$ python3 -q
>>> import numpy as np
>>> np.set_printoptions(suppress=True, linewidth=100)
>>> M = np.arange(132).reshape(11, 12) + -2
>>> print(M)
[[ -2  -1   0   1   2   3   4   5   6   7   8   9]
 [ 10  11  12  13  14  15  16  17  18  19  20  21]
 [ 22  23  24  25  26  27  28  29  30  31  32  33]
 [ 34  35  36  37  38  39  40  41  42  43  44  45]
 [ 46  47  48  49  50  51  52  53  54  55  56  57]
 [ 58  59  60  61  62  63  64  65  66  67  68  69]
 [ 70  71  72  73  74  75  76  77  78  79  80  81]
 [ 82  83  84  85  86  87  88  89  90  91  92  93]
 [ 94  95  96  97  98  99 100 101 102 103 104 105]
 [106 107 108 109 110 111 112 113 114 115 116 117]
 [118 119 120 121 122 123 124 125 126 127 128 129]]
>>> print(np.linalg.matrix_rank(M, rtol=0.1))
1
>>> print(round(np.linalg.norm(M, 2) / np.linalg.norm(M), 1))
1.0
>>> print(np.argsort(-np.linalg.norm(M, axis=0).round(6), kind="stable")[:3])
[11 10  9]
>>> left, sig, Vh = np.linalg.svd(M)
>>> V = Vh[:(sig > 1e-8).sum()]
>>> rng = np.random.default_rng(97929)
>>> vec = M[4] + 4 * M[6] + rng.integers(2) * np.eye(12)[10]
>>> print(vec)
[326. 331. 336. 341. 346. 351. 356. 361. 366. 371. 376. 381.]
>>> print(np.round(np.diag(V.T @ V), 1))
[0.3 0.2 0.2 0.1 0.1 0.1 0.1 0.1 0.1 0.2 0.2 0.3]
>>> print(np.allclose(V.T @ V @ vec, vec))
True
>>> print(np.linalg.matrix_rank(np.vstack([M, vec])))
2
>>> vec = np.array([1, 0, 1, 2, 2, 1, 0, 2, 0, 2, 0, 0])
>>> vec @ M
Traceback (most recent call last):
  File "<python-input-16>", line 1, in <module>
    vec @ M
    ~~~~^~~
ValueError: matmul: Input operand 1 has a mismatch in its core dimension 0, with gufunc signature (n?,k),(k,m?)->(n?,m?) (size 11 is different from 12)
>>> print(np.sign((M @ vec).round(6)))
[1 1 1 1 1 1 1 1 1 1 1]
>>> print((M @ vec).argmax())
10
>>> print(M @ np.ones(12))
[  42.  186.  330.  474.  618.  762.  906. 1050. 1194. 1338. 1482.]
>>> print(np.einsum("ij,j->i", M, vec))
[  31  163  295  427  559  691  823  955 1087 1219 1351]
>>> print((M * vec).sum(axis=1))
[  31  163  295  427  559  691  823  955 1087 1219 1351]
>>> print(M @ vec)
[  31  163  295  427  559  691  823  955 1087 1219 1351]
>>> print(M @ np.eye(12)[6])
[  4.  16.  28.  40.  52.  64.  76.  88. 100. 112. 124.]
>>> W1 = np.array([[3, 3],
...     [-1, -1],
...     [5, 1],
...     [5, 3],
...     [-5, 2],
...     [-3, -3],
...     [-1, 3],
...     [-1, 1],
...     [-3, -4],
...     [2, -4],
...     [-2, 4],
...     [-1, -3]])
>>> c = np.array([-1, -1])
>>> hid = np.maximum(M @ W1 + c, 0)
>>> print(np.round((hid > 0).mean(axis=0), 1))
[0.  0.8]
>>> print((hid > 0).astype(int))
[[0 0]
 [0 0]
 [0 1]
 [0 1]
 [0 1]
 [0 1]
 [0 1]
 [0 1]
 [0 1]
 [0 1]
 [0 1]]
>>> Z = np.array([[3, 5], [-4, 0]])
>>> print(hid @ Z)
[[   0    0]
 [   0    0]
 [ -40    0]
 [-136    0]
 [-232    0]
 [-328    0]
 [-424    0]
 [-520    0]
 [-616    0]
 [-712    0]
 [-808    0]]
>>> print((hid @ Z).round(6).argmax(axis=1))
[0 0 1 1 1 1 1 1 1 1 1]
>>> data = np.loadtxt("run12.csv", delimiter=",")
>>> print(data.round(1) + 0)
[[ 0.7  0.1 -0.2 -0.1 -0.1  0.1 -0.1  0.2 -0.1 -0.1 -0.2  0.1]
 [ 0.1  1.   0.1  0.   0.   0.   0.   0.   0.1  0.1  0.   0. ]
 [-0.2  0.1  0.6  0.   0.   0.   0.1  0.  -0.2 -0.3 -0.1  0. ]
 [-0.1  0.   0.   0.8  0.1  0.1  0.1  0.2  0.1  0.1 -0.2 -0.1]
 [-0.1  0.   0.   0.1  0.8 -0.1 -0.3  0.  -0.1  0.1  0.   0.3]
 [ 0.1  0.   0.   0.1 -0.1  0.9 -0.1 -0.1  0.   0.   0.1  0.1]
 [-0.1  0.   0.1  0.1 -0.3 -0.1  0.6  0.1  0.   0.2  0.   0.3]
 [ 0.2  0.   0.   0.2  0.  -0.1  0.1  0.7  0.  -0.1  0.3 -0.1]
 [-0.1  0.1 -0.2  0.1 -0.1  0.   0.   0.   0.9 -0.1  0.   0.1]
 [-0.1  0.1 -0.3  0.1  0.1  0.   0.2 -0.1 -0.1  0.7  0.1 -0.1]
 [-0.2  0.  -0.1 -0.2  0.   0.1  0.   0.3  0.   0.1  0.7  0. ]
 [ 0.1  0.   0.  -0.1  0.3  0.1  0.3 -0.1  0.1 -0.1  0.   0.7]]
>>> rk = np.linalg.matrix_rank(M)
>>> print(rk)
2
>>> ns = np.linalg.svd(M)[2][rk:].T
>>> print([int(np.linalg.matrix_rank(M[:, :j + 1])) for j in range(12)])
[1, 2, 2, 2, 2, 2, 2, 2, 2, 2, 2, 2]
>>> print([int(np.linalg.matrix_rank(M[:i])) for i in range(1, len(M) + 1)])
[1, 2, 2, 2, 2, 2, 2, 2, 2, 2, 2]
>>> print(np.linalg.matrix_rank(M.T @ M), np.linalg.matrix_rank(M @ M.T))
2 2
>>> print(np.round(ns @ ns.T, 1) + 0)
[[ 0.7 -0.3 -0.2 -0.2 -0.1 -0.1 -0.1  0.   0.   0.1  0.1  0.1]
 [-0.3  0.8 -0.2 -0.2 -0.1 -0.1 -0.1  0.   0.   0.   0.1  0.1]
 [-0.2 -0.2  0.8 -0.1 -0.1 -0.1 -0.1  0.   0.   0.   0.   0.1]
 [-0.2 -0.2 -0.1  0.9 -0.1 -0.1 -0.1 -0.1  0.   0.   0.   0. ]
 [-0.1 -0.1 -0.1 -0.1  0.9 -0.1 -0.1 -0.1 -0.1  0.   0.   0. ]
 [-0.1 -0.1 -0.1 -0.1 -0.1  0.9 -0.1 -0.1 -0.1 -0.1 -0.1 -0.1]
 [-0.1 -0.1 -0.1 -0.1 -0.1 -0.1  0.9 -0.1 -0.1 -0.1 -0.1 -0.1]
 [ 0.   0.   0.  -0.1 -0.1 -0.1 -0.1  0.9 -0.1 -0.1 -0.1 -0.1]
 [ 0.   0.   0.   0.  -0.1 -0.1 -0.1 -0.1  0.9 -0.1 -0.2 -0.2]
 [ 0.1  0.   0.   0.   0.  -0.1 -0.1 -0.1 -0.1  0.8 -0.2 -0.2]
 [ 0.1  0.1  0.   0.   0.  -0.1 -0.1 -0.1 -0.2 -0.2  0.8 -0.3]
 [ 0.1  0.1  0.1  0.   0.  -0.1 -0.1 -0.1 -0.2 -0.2 -0.3  0.7]]
>>> print([int(np.linalg.matrix_rank(np.delete(M, i, axis=0))) for i in range(11)])
[2, 2, 2, 2, 2, 2, 2, 2, 2, 2, 2]
>>> E = np.load("w.npy")
>>> print(E)
[[-1.   0.8  1.2 -1.3 -0.6  1.2  1.1  0.2 -1.1 -0.9 -0.7]
 [ 0.9  0.5  0.5  0.1  0.2  0.2  1.9  2.1  1.5 -0.1 -1.4]
 [-0.3  0.1  0.2  0.9  1.9  0.5 -0.8 -0.8  0.8 -1.5 -2.6]
 [ 1.  -0.1  0.4  0.3  0.3 -0.5  0.8 -1.3 -0.1 -0.5 -1.9]
 [-1.8 -0.2  0.6 -0.1 -0.9 -0.9 -0.8  1.2 -0.1  0.3  0. ]
 [-2.1  0.2 -0.5  0.  -0.3  0.3 -1.1 -1.7 -0.2 -0.7 -0.5]
 [ 0.   0.8 -1.1  0.   0.  -0.1  1.   1.3 -0.6  2.6 -1.3]
 [ 1.   0.9 -2.3 -0.2  0.9  1.2 -1.1  0.1 -0.1  2.1 -1.7]
 [ 0.5  1.2 -2.6  0.5 -1.2  0.6 -0.8  2.   0.3 -0.4 -0.8]
 [-1.9  1.5  0.5 -0.5  1.   0.2  0.2 -1.2 -0.6 -0.2 -0.4]
 [-0.8 -1.6  1.9 -0.9  0.4 -0.3 -0.7  0.6 -0.6 -0.2 -1.6]
 [ 1.6 -1.8 -0.3  0.3  0.3 -0.3 -1.2  0.5  0.3  0.   0.3]]
>>> out = np.c_[E[:, :1] @ np.array([[-3]]), np.array([7, 5, -9, -5, 9, 3, -4, 3, 1, -3, 9, -5])]
>>> print(out.round(1))
[[ 3.   7. ]
 [-2.7  5. ]
 [ 0.9 -9. ]
 [-3.  -5. ]
 [ 5.4  9. ]
 [ 6.3  3. ]
 [ 0.  -4. ]
 [-3.   3. ]
 [-1.5  1. ]
 [ 5.7 -3. ]
 [ 2.4  9. ]
 [-4.8 -5. ]]
>>> print(np.round(np.linalg.lstsq(E, out[:, 0])[0], 1) + 0)
[-3.  0.  0.  0.  0.  0.  0.  0.  0.  0.  0.]
>>> Q, _ = np.linalg.qr(np.array([[0.6, 0.7, 0.9, 1.5, -1.5, 2.9, -1.7, -1.1, -0.7, -0.6],
...     [-0.2, -1.4, 0.6, 0.6, 0.3, -0.8, 0.1, 0.2, 0.5, -0.3],
...     [-0.1, -1.0, 0.3, -0.2, -0.4, -0.6, -1.1, 0.1, -0.8, -0.6],
...     [-0.2, 1.2, 0.5, -1.6, 0.2, 0.8, -0.3, 1.7, 0.0, -0.6],
...     [0.6, 1.2, -0.6, 0.2, -1.4, -0.3, -1.0, -0.2, 0.7, 0.3],
...     [-2.6, 0.5, 0.8, -0.4, -0.9, -0.5, -0.4, 0.2, -1.1, -0.8],
...     [-1.0, -1.0, -1.6, -0.1, 0.2, 0.5, 0.5, 0.2, 0.4, 1.8],
...     [-1.3, 1.1, 1.7, 1.2, 0.9, -1.5, -1.3, -0.4, 1.5, 2.0],
...     [0.7, 1.2, 0.6, 0.5, 0.7, -0.3, -0.2, 0.5, -0.9, 0.4],
...     [0.2, 0.5, -2.0, 0.1, 0.3, 0.5, -0.4, -0.7, -0.5, 0.0]]))
>>> feats = 2 * Q
>>> print(feats.round(1) + 0)
[[-0.4  0.4 -0.5  0.9 -1.  -1.2 -0.3 -0.1  0.   0. ]
 [ 0.1 -0.9 -0.6  0.4  0.1  0.2 -0.1 -0.9  0.1  1.3]
 [ 0.1 -0.6 -0.3 -0.2 -0.4  0.4 -1.5  0.1 -0.6 -0.6]
 [ 0.1  0.7 -0.1 -1.3  0.1 -0.7 -0.7 -0.6  0.5  0.4]
 [-0.4  0.7  0.5  0.2 -0.9  1.2 -0.1 -0.7  0.6  0. ]
 [ 1.6  0.4  0.  -0.1 -0.7  0.1  0.4  0.  -0.8  0.3]
 [ 0.6 -0.6  1.   0.4  0.1 -0.6 -0.1 -1.   0.4 -0.8]
 [ 0.8  0.7 -0.6  0.8  0.9  0.3 -0.6  0.2  0.7 -0.2]
 [-0.4  0.7 -0.3  0.2  0.7  0.1  0.1 -1.  -1.3 -0.3]
 [-0.1  0.3  1.3  0.5  0.4 -0.2 -0.8  0.5 -0.5  0.9]]
>>> left, sig, Vh = np.linalg.svd(feats, full_matrices=False)
>>> print(sig.round(1))
[2. 2. 2. 2. 2. 2. 2. 2. 2. 2.]
>>> print(np.round(Vh @ Vh.T, 1) + 0)
[[1. 0. 0. 0. 0. 0. 0. 0. 0. 0.]
 [0. 1. 0. 0. 0. 0. 0. 0. 0. 0.]
 [0. 0. 1. 0. 0. 0. 0. 0. 0. 0.]
 [0. 0. 0. 1. 0. 0. 0. 0. 0. 0.]
 [0. 0. 0. 0. 1. 0. 0. 0. 0. 0.]
 [0. 0. 0. 0. 0. 1. 0. 0. 0. 0.]
 [0. 0. 0. 0. 0. 0. 1. 0. 0. 0.]
 [0. 0. 0. 0. 0. 0. 0. 1. 0. 0.]
 [0. 0. 0. 0. 0. 0. 0. 0. 1. 0.]
 [0. 0. 0. 0. 0. 0. 0. 0. 0. 1.]]
>>> print(np.round(np.sqrt((sig ** 2).sum()), 1), np.round(np.linalg.norm(feats), 1))
6.3 6.3
>>> print(np.round(np.cumsum(sig ** 2) / np.sum(sig ** 2), 1))
[0.1 0.2 0.3 0.4 0.5 0.6 0.7 0.8 0.9 1. ]
>>> print(np.round(left.T @ feats @ Vh.T, 1) + 0)
[[2. 0. 0. 0. 0. 0. 0. 0. 0. 0.]
 [0. 2. 0. 0. 0. 0. 0. 0. 0. 0.]
 [0. 0. 2. 0. 0. 0. 0. 0. 0. 0.]
 [0. 0. 0. 2. 0. 0. 0. 0. 0. 0.]
 [0. 0. 0. 0. 2. 0. 0. 0. 0. 0.]
 [0. 0. 0. 0. 0. 2. 0. 0. 0. 0.]
 [0. 0. 0. 0. 0. 0. 2. 0. 0. 0.]
 [0. 0. 0. 0. 0. 0. 0. 2. 0. 0.]
 [0. 0. 0. 0. 0. 0. 0. 0. 2. 0.]
 [0. 0. 0. 0. 0. 0. 0. 0. 0. 2.]]
>>> print(left.shape, sig.shape, Vh.shape)
(10, 10) (10,) (10, 10)
>>> vec = np.array([4, 3, 4, 3, 3, 4, 2, 5, 5, 5])
>>> h = np.maximum(feats @ vec, 0)
>>> print(np.flatnonzero(h > 1e-9))
[1 4 5 7 9]
>>> print(np.round(feats.T @ h, 1))
[ 12.3  16.1   8.5  15.    6.5   7.7 -14.    3.8   3.    8.5]
>>> print(h.round(1))
[ 0.   0.2  0.   0.   4.7  3.9  0.  11.4  0.  10.4]
>>> out = feats + rng.integers(-2, 3, (10, 1)) @ rng.integers(-2, 3, (1, 10))
>>> print(out.round(1) + 0)
[[-0.4 -1.6  1.5  2.9 -5.   2.8  1.7  1.9  4.  -2. ]
 [ 0.1 -1.9  0.4  1.4 -1.9  2.2  0.9  0.1  2.1  0.3]
 [ 0.1  0.4 -1.3 -1.2  1.6 -1.6 -2.5 -0.9 -2.6  0.4]
 [ 0.1 -0.3  0.9 -0.3 -1.9  1.3  0.3  0.4  2.5 -0.6]
 [-0.4  1.7 -0.5 -0.8  1.1 -0.8 -1.1 -1.7 -1.4  1. ]
 [ 1.6 -0.6  1.   0.9 -2.7  2.1  1.4  1.   1.2 -0.7]
 [ 0.6 -1.6  2.   1.4 -1.9  1.4  0.9  0.   2.4 -1.8]
 [ 0.8 -1.3  1.4  2.8 -3.1  4.3  1.4  2.2  4.7 -2.2]
 [-0.4 -0.3  0.7  1.2 -1.3  2.1  1.1  0.   0.7 -1.3]
 [-0.1  2.3 -0.7 -1.5  4.4 -4.2 -2.8 -1.5 -4.5  2.9]]
>>> print(np.abs(out - feats).sum(axis=1))
[24. 12. 12. 12. 12. 12. 12. 24. 12. 24.]
>>> Q, V = np.linalg.qr(out[:, :4])[0], np.linalg.qr(out[:, 4:])[0]
>>> sig = np.linalg.svd(Q.T @ V, compute_uv=False)
>>> print((sig > 0.9).sum())
1
>>> print(np.round(np.degrees(np.arccos(sig.clip(0, 1))), 1))
[16.2 31.3 90.  90. ]
>>> print(round(np.linalg.norm(Q @ Q.T - V @ V.T, 2), 1))
1.0
>>> G = M.T @ M
>>> print(np.diag(G))
[52844 54131 55440 56771 58124 59499 60896 62315 63756 65219 66704 68211]
>>> print(G)
[[52844 53482 54120 54758 55396 56034 56672 57310 57948 58586 59224 59862]
 [53482 54131 54780 55429 56078 56727 57376 58025 58674 59323 59972 60621]
 [54120 54780 55440 56100 56760 57420 58080 58740 59400 60060 60720 61380]
 [54758 55429 56100 56771 57442 58113 58784 59455 60126 60797 61468 62139]
 [55396 56078 56760 57442 58124 58806 59488 60170 60852 61534 62216 62898]
 [56034 56727 57420 58113 58806 59499 60192 60885 61578 62271 62964 63657]
 [56672 57376 58080 58784 59488 60192 60896 61600 62304 63008 63712 64416]
 [57310 58025 58740 59455 60170 60885 61600 62315 63030 63745 64460 65175]
 [57948 58674 59400 60126 60852 61578 62304 63030 63756 64482 65208 65934]
 [58586 59323 60060 60797 61534 62271 63008 63745 64482 65219 65956 66693]
 [59224 59972 60720 61468 62216 62964 63712 64460 65208 65956 66704 67452]
 [59862 60621 61380 62139 62898 63657 64416 65175 65934 66693 67452 68211]]
>>> mat = np.loadtxt("a.csv", delimiter=",")
>>> print(mat)
[[28.  0. 23. 11.]
 [49. 43. 26. 38.]
 [35.  0. 20.  0.]
 [16. 36.  9. 35.]
 [ 0.  0.  0.  0.]
 [ 0.  0.  0.  0.]
 [ 3.  2. 22. 34.]
 [61. 28. 62. 68.]
 [23. 33. 43. 78.]
 [17. 12. 37. 54.]
 [ 0.  0.  0.  0.]
 [38.  0. 34. 15.]
 [ 0.  0.  0.  0.]
 [24.  7. 41. 49.]
 [25. 38. 15. 38.]
 [22. 37.  8. 29.]
 [16.  0.  0.  0.]
 [ 3.  0.  0.  0.]
 [ 0.  0.  0.  0.]
 [ 6.  3. 29. 43.]
 [34. 19.  0.  0.]
 [20. 12. 29. 39.]
 [ 0. 20.  7. 31.]
 [13.  0.  0.  0.]
 [ 3.  0.  0.  0.]
 [ 0. 23.  0.  3.]
 [ 0.  0.  0.  0.]
 [31. 39. 14. 32.]
 [ 0.  0.  0.  0.]
 [ 0.  0.  0.  0.]
 [28. 20. 30. 41.]
 [23.  0.  7.  0.]
 [16. 18. 32. 53.]
 [36.  9. 39. 37.]
 [25.  0.  1.  0.]
 [28. 21. 45. 65.]]
>>> dist = np.linalg.norm(mat[:, None] - mat[None], axis=-1)
>>> print(dist[:5, :5].round(1))
[[ 0.  55.  13.4 47.  37.9]
 [55.   0.  59.4 37.9 79.8]
 [13.4 59.4  0.  54.8 40.3]
 [47.  37.9 54.8  0.  53.5]
 [37.9 79.8 40.3 53.5  0. ]]
>>> print(np.flatnonzero(dist[25] < dist.mean() / 2))
[25]
>>> print(dist[25].round(6).argsort(kind="stable")[:4])
[25  4  5 10]
>>> F = np.load("layer9.npy")
>>> print(F)
[[0 0 0 0 0 0 2]
 [0 0 0 0 0 0 0]
 [0 0 0 1 0 0 0]
 [0 0 1 0 0 0 0]
 [0 0 0 0 0 0 0]
 [0 2 0 0 0 0 0]
 [0 0 0 0 2 0 0]]
>>> print(np.round(np.linalg.svd(F, compute_uv=False), 1))
[2. 2. 2. 1. 1. 0. 0.]
>>> J = np.loadtxt("m.csv", delimiter=",")
>>> print(J.round(1) + 0)
[[-0.7 -0.1 -0.6  0.5]
 [ 0.1 -1.   0.  -0.1]
 [-0.1  0.  -0.5 -0.8]
 [ 0.7  0.1 -0.6  0.3]]
>>> vec = np.array([0, -2, -2, 1])
>>> rhs = J @ vec
>>> print(rhs.round(1))
[1.9 1.9 0.2 1.4]
>>> print(np.round(np.linalg.solve(J, J[:, 2]), 1) + 0)
[0. 0. 1. 0.]
>>> print(np.round(np.linalg.solve(J.T, J[3]), 1))
[-0. -0. -0.  1.]
>>> print(np.round(np.linalg.solve(J, 5 * rhs), 1) + 0)
[  0. -10. -10.   5.]
>>> print(np.round(J @ J.T, 1) + 0)
[[1. 0. 0. 0.]
 [0. 1. 0. 0.]
 [0. 0. 1. 0.]
 [0. 0. 0. 1.]]
>>> print(np.round(np.linalg.svd(J, compute_uv=False), 1))
[1. 1. 1. 1.]
>>> print(np.round(np.linalg.norm(J, axis=0), 1))
[1. 1. 1. 1.]
>>> print(np.round(np.linalg.pinv(J), 1) + 0)
[[-0.7  0.1 -0.1  0.7]
 [-0.1 -1.   0.   0.1]
 [-0.6  0.  -0.5 -0.6]
 [ 0.5 -0.1 -0.8  0.3]]
>>> X = np.load("block15.npy")
>>> print(X)
[[ 5  5  5  5  5  5  5  5  5  5]
 [ 5 10 10 10 10 10 10 10 10 10]
 [ 5 10 15 15 15 15 15 15 15 15]
 [ 5 10 15 20 20 20 20 20 20 20]
 [ 5 10 15 20 25 25 25 25 25 25]
 [ 5 10 15 20 25 30 30 30 30 30]
 [ 5 10 15 20 25 30 35 35 35 35]
 [ 5 10 15 20 25 30 35 40 40 40]
 [ 5 10 15 20 25 30 35 40 45 45]
 [ 5 10 15 20 25 30 35 40 45 50]]
>>> L = np.linalg.cholesky(X)
>>> print(np.round(X / np.sqrt(np.outer(np.diag(X), np.diag(X))), 1))
[[1.  0.7 0.6 0.5 0.4 0.4 0.4 0.4 0.3 0.3]
 [0.7 1.  0.8 0.7 0.6 0.6 0.5 0.5 0.5 0.4]
 [0.6 0.8 1.  0.9 0.8 0.7 0.7 0.6 0.6 0.5]
 [0.5 0.7 0.9 1.  0.9 0.8 0.8 0.7 0.7 0.6]
 [0.4 0.6 0.8 0.9 1.  0.9 0.8 0.8 0.7 0.7]
 [0.4 0.6 0.7 0.8 0.9 1.  0.9 0.9 0.8 0.8]
 [0.4 0.5 0.7 0.8 0.8 0.9 1.  0.9 0.9 0.8]
 [0.4 0.5 0.6 0.7 0.8 0.9 0.9 1.  0.9 0.9]
 [0.3 0.5 0.6 0.7 0.7 0.8 0.9 0.9 1.  0.9]
 [0.3 0.4 0.5 0.6 0.7 0.8 0.8 0.9 0.9 1. ]]
>>> print(np.linalg.eigvalsh(X).min() > 0)
True
>>> print(np.round(L @ L.T, 1))
[[ 5.  5.  5.  5.  5.  5.  5.  5.  5.  5.]
 [ 5. 10. 10. 10. 10. 10. 10. 10. 10. 10.]
 [ 5. 10. 15. 15. 15. 15. 15. 15. 15. 15.]
 [ 5. 10. 15. 20. 20. 20. 20. 20. 20. 20.]
 [ 5. 10. 15. 20. 25. 25. 25. 25. 25. 25.]
 [ 5. 10. 15. 20. 25. 30. 30. 30. 30. 30.]
 [ 5. 10. 15. 20. 25. 30. 35. 35. 35. 35.]
 [ 5. 10. 15. 20. 25. 30. 35. 40. 40. 40.]
 [ 5. 10. 15. 20. 25. 30. 35. 40. 45. 45.]
 [ 5. 10. 15. 20. 25. 30. 35. 40. 45. 50.]]
